% ipython --no-banner

In [1]: import numpy as np

In [2]: np.set_printoptions(suppress=True, linewidth=200)

In [3]: rnd = lambda a: np.round(a, 2) + 0

In [4]: M2 = np.array([[0, 2, 2], [4, 3, 3], [2, 1, 1], [2, 4, 2], [2, 3, 0], [3, 3, 3]])

In [5]: C = np.array([[3, 0, 0, 0], [3, 3, 0, 3], [3, 3, 3, 2]])

In [6]: m1 = M2 @ C

In [7]: print(m1)
[[12 12  6 10]
 [30 18  9 15]
 [12  6  3  5]
 [24 18  6 16]
 [15  9  0  9]
 [27 18  9 15]]

In [8]: # looks like rank 3

In [9]: M2 = np.array([[2, 5], [2, -4], [1, -1], [1, -5]])

In [10]: print(np.einsum("ik,kj->ij", m1, M2))
[[ 64 -44]
 [120  -6]
 [ 44   8]
 [106 -38]
 [ 57  -6]
 [114 -21]]

In [11]: print(np.vstack([m1, M2.T]).shape)
(8, 4)

In [12]: print(np.einsum("ij,ij->i", m1, m1))
[ 424 1530  214 1192  387 1359]

In [13]: print(M2.T @ m1.T)
[[ 64 120  44 106  57 114]
 [-44  -6   8 -38  -6 -21]]

In [14]: print(np.linalg.matrix_rank(m1 @ M2))
2

In [15]: th = np.radians(180)

In [16]: Rm = np.eye(4)

In [17]: Rm[2, 2] = Rm[0, 0] = np.cos(th)

In [18]: Rm[2, 0], Rm[0, 2] = -np.sin(th), np.sin(th)

In [19]: print(rnd(Rm))
[[-1.  0.  0.  0.]
 [ 0.  1.  0.  0.]
 [ 0.  0. -1.  0.]
 [ 0.  0.  0.  1.]]

In [20]: M2 = m1 @ Rm.T

In [21]: print(rnd(np.abs(M2 - m1).max(axis=0)))
[60.  0. 18.  0.]

In [22]: print(rnd(np.linalg.svd(m1, compute_uv=False)), rnd(np.linalg.svd(M2, compute_uv=False)))
[71.08  5.56  4.84  0.  ] [71.08  5.56  4.84  0.  ]

In [23]: print(np.allclose(np.linalg.norm(m1, axis=1), np.linalg.norm(M2, axis=1)))
True

In [24]: print(np.allclose(m1 @ m1.T, M2 @ M2.T))
True

In [25]: M = np.array([[10, 5, 5, 7, 7],
    ...:     [5, 6, 3, 4, 4],
    ...:     [5, 3, 2, 4, 2],
    ...:     [7, 4, 4, 4, 6],
    ...:     [7, 4, 2, 6, 10]])

In [26]: print(M)
[[10  5  5  7  7]
 [ 5  6  3  4  4]
 [ 5  3  2  4  2]
 [ 7  4  4  4  6]
 [ 7  4  2  6 10]]

In [27]: x0 = np.array([1, 7, 4, 7, 5])

In [28]: target = M @ x0

In [29]: print(target)
[149 107  72 109 135]

In [30]: print(rnd(np.linalg.solve(M, target)))
[1. 7. 4. 7. 5.]

In [31]: print(rnd(np.linalg.solve(M, M[:, 0])))
[1. 0. 0. 0. 0.]

In [32]: print(rnd(np.linalg.solve(M, 4 * target)))
[ 4. 28. 16. 28. 20.]

In [33]: w, evecs = np.linalg.eig(M)

In [34]: print(rnd(M @ evecs[:, 0] - w[0] * evecs[:, 0]))
[0. 0. 0. 0. 0.]

In [35]: print(rnd(np.prod(w)))
122.0

In [36]: print(rnd(np.sort(np.linalg.eigvals(M @ M))))
[  0.05   2.92   7.    20.58 715.46]

In [37]: M2 = np.linalg.inv(M)

In [38]: print(rnd(np.linalg.slogdet(M)[0]))
1.0

In [39]: print((np.abs(M2) > 1e-9).astype(int))
[[1 1 1 1 1]
 [1 1 1 1 1]
 [1 1 1 1 1]
 [1 1 1 1 1]
 [1 1 1 1 1]]

In [40]: print(rnd(np.linalg.det(2 * M)), rnd(np.linalg.det(M)))
3904.0 122.0

In [41]: print(np.einsum("ii->", M))
32

In [42]: print(rnd(np.linalg.det(M.T)))
122.0

In [43]: mat = np.load("block14.npy")

In [44]: print(mat)
[[0 0 1 0]
 [0 0 0 1]
 [0 1 0 0]
 [1 0 0 0]]

In [45]: Q, evecs = np.linalg.qr(mat[:, :1])[0], np.linalg.qr(mat[:, 1:])[0]

In [46]: sigma = np.linalg.svd(Q.T @ evecs, compute_uv=False)

In [47]: print(np.degrees(np.arccos(sigma.clip(0, 1))))
[90.]

In [48]: print(rnd(np.linalg.norm(Q @ Q.T - evecs @ evecs.T, 2)))
1.0

In [49]: U, sigma, Vt = np.linalg.svd(mat, full_matrices=False)

In [50]: print((sigma > 1e-8).sum())
4

In [51]: print(U.shape, sigma.shape, Vt.shape)
(4, 4) (4,) (4, 4)

In [52]: print(np.allclose(U * sigma @ Vt, mat))
True

In [53]: print(U.T @ U)
[[1. 0. 0. 0.]
 [0. 1. 0. 0.]
 [0. 0. 1. 0.]
 [0. 0. 0. 1.]]

In [54]: print(sigma)
[1. 1. 1. 1.]

In [55]: print(sigma / sigma[0])
[1. 1. 1. 1.]

In [56]: print(np.cumsum(sigma ** 2) / np.sum(sigma ** 2))
[0.25 0.5  0.75 1.  ]

In [57]: x0 = np.array([3, 4, -1, 0])

In [58]: print(4 - np.linalg.matrix_rank(mat - np.eye(4), tol=1e-8))
1

In [59]: print(rnd(np.linalg.det(mat)))
-1.0

In [60]: print(mat.T @ (mat @ x0))
[ 3  4 -1  0]

In [61]: print([p for p in range(1, 25) if np.allclose(np.linalg.matrix_power(mat, p), np.eye(4))])
[4, 8, 12, 16, 20, 24]

In [62]: F = np.load("m.npy")

In [63]: print(F)
[[ 1.  0. -1. -1.]
 [ 3.  3.  3. -3.]
 [ 0.  0.  3.  2.]
 [ 0.  0. -3. -2.]]

In [64]: U, sigma, Vt = np.linalg.svd(F)

In [65]: print(np.argmax(sigma[:-1] / (sigma[1:] + 1e-6)) + 1)
3

In [66]: M2 = U[:, :3] @ np.diag(sigma[:3]) @ Vt[:3]

In [67]: print(np.linalg.matrix_rank(F, rtol=0.05))
3

In [68]: print(rnd(np.linalg.norm(F - M2, 2)), rnd(sigma[3]))
0.0 0.0

In [69]: print(np.linalg.matrix_rank(M2))
3

In [70]: print(rnd(np.abs(F - M2).max()))
0.0

In [71]: U, sigma, Vt = np.linalg.svd(F)

In [72]: evecs = Vt[:(sigma > 1e-8).sum()]

In [73]: rng = np.random.default_rng(332)

In [74]: x0 = F[1] + 5 * F[3] + rng.integers(2) * np.eye(4)[3]

In [75]: print(x0)
[  3.   3. -12. -13.]

In [76]: print(rnd(np.diag(evecs.T @ evecs)))
[0.97 0.47 0.87 0.7 ]

In [77]: print(np.allclose(evecs.T @ evecs @ x0, x0))
True

In [78]: print(np.linalg.matrix_rank(np.vstack([F, x0])))
3

In [79]: r0, v = F[2], F[0]

In [80]: print(r0 @ v)
-5.0

In [81]: pr = (r0 @ v) / (r0 @ r0) * r0

In [82]: print(rnd(pr))
[ 0.    0.   -1.15 -0.77]

In [83]: print(rnd(np.linalg.norm(r0 + v) ** 2 + np.linalg.norm(r0 - v) ** 2))
32.0

In [84]: print(rnd(v - pr))
[ 1.    0.    0.15 -0.23]

In [85]: print(rnd(np.trace(np.linalg.pinv(F) @ F)))
3.0

In [86]: print(np.linalg.lstsq(F[:-1].T, F[-1])[2])
3

In [87]: print(np.allclose(F[:-1].T @ np.linalg.lstsq(F[:-1].T, F[-1])[0], F[-1]))
True

In [88]: print(np.abs(np.diag(np.linalg.qr(F)[1])) > 1e-9)
[ True  True  True False]

In [89]: print(rnd(np.linalg.norm(F[3], 1)), rnd(np.linalg.norm(F[3], np.inf)))
5.0 3.0

In [90]: print(F[3] @ F[1])
-3.0

In [91]: print(rnd(np.linalg.norm(F, axis=0)))
[3.16 3.   5.29 4.24]

In [92]: print(np.linalg.norm(F, axis=1).argmax())
1

In [93]: print(rnd(np.linalg.norm(F) ** 2 / np.linalg.norm(F, 2) ** 2))
1.73

In [94]: E = np.array([[-2, -5, -5, -5],
    ...:     [-5, -1, -3, 5],
    ...:     [-2, -2, 3, 0],
    ...:     [-1, -3, 1, -2],
    ...:     [-1, -3, 4, -5]])

In [95]: E[:, 1] = 2 * E[:, 3]

In [96]: print(E)
[[ -2 -10  -5  -5]
 [ -5  10  -3   5]
 [ -2   0   3   0]
 [ -1  -4   1  -2]
 [ -1 -10   4  -5]]

In [97]: # looks like rank 3

In [98]: print(np.unique(E.round(6), axis=0).shape)
(5, 4)

In [99]: print(rnd(E @ np.linalg.pinv(E) @ E))
[[ -2. -10.  -5.  -5.]
 [ -5.  10.  -3.   5.]
 [ -2.   0.   3.   0.]
 [ -1.  -4.   1.  -2.]
 [ -1. -10.   4.  -5.]]

In [100]: W0 = np.loadtxt("data.csv", delimiter=",")

In [101]: print(W0)
[[ 0.  0.  0.  0.]
 [ 3.  3.  1. -3.]
 [ 0.  0.  0.  0.]
 [-3. -1.  5.  2.]
 [ 0.  0.  0.  0.]
 [ 5.  3. -2.  4.]
 [ 0.  0.  0.  0.]
 [ 0.  0.  0.  0.]
 [ 7. -1. -2.  0.]
 [ 0.  0.  0.  0.]
 [ 0.  0.  0.  0.]
 [ 0.  0.  0.  0.]
 [ 0.  0.  0.  0.]
 [ 8.  6. -1.  1.]]

In [102]: Xc = (W0 - W0.mean(axis=0)) / W0.std(axis=0)

In [103]: print(np.argwhere(np.abs(Xc) > 2))
[[ 1  3]
 [ 3  2]
 [ 5  3]
 [13  0]
 [13  1]]

In [104]: print(rnd(Xc.std(axis=0)))
[1. 1. 1. 1.]

In [105]: coef = np.linalg.lstsq(np.delete(Xc, 3, axis=1), Xc[:, 3])[0]

In [106]: print(rnd(coef))
[0.09 0.05 0.  ]

In [107]: lab = W0[:, 1] > np.median(W0[:, 1])

In [108]: r0 = W0[lab].mean(axis=0) - W0[~lab].mean(axis=0)

In [109]: print(rnd(r0))
[ 4.97  4.18 -0.94  0.48]

In [110]: print(rnd((((W0 - W0.mean(axis=0)) @ r0 > 0) == lab).mean()))
0.93

In [111]: print(lab.astype(int))
[0 1 0 0 0 1 0 0 0 0 0 0 0 1]

In [112]: print(((W0 - W0.mean(axis=0)) @ r0 > 0).astype(int))
[0 1 0 0 0 1 0 0 1 0 0 0 0 1]
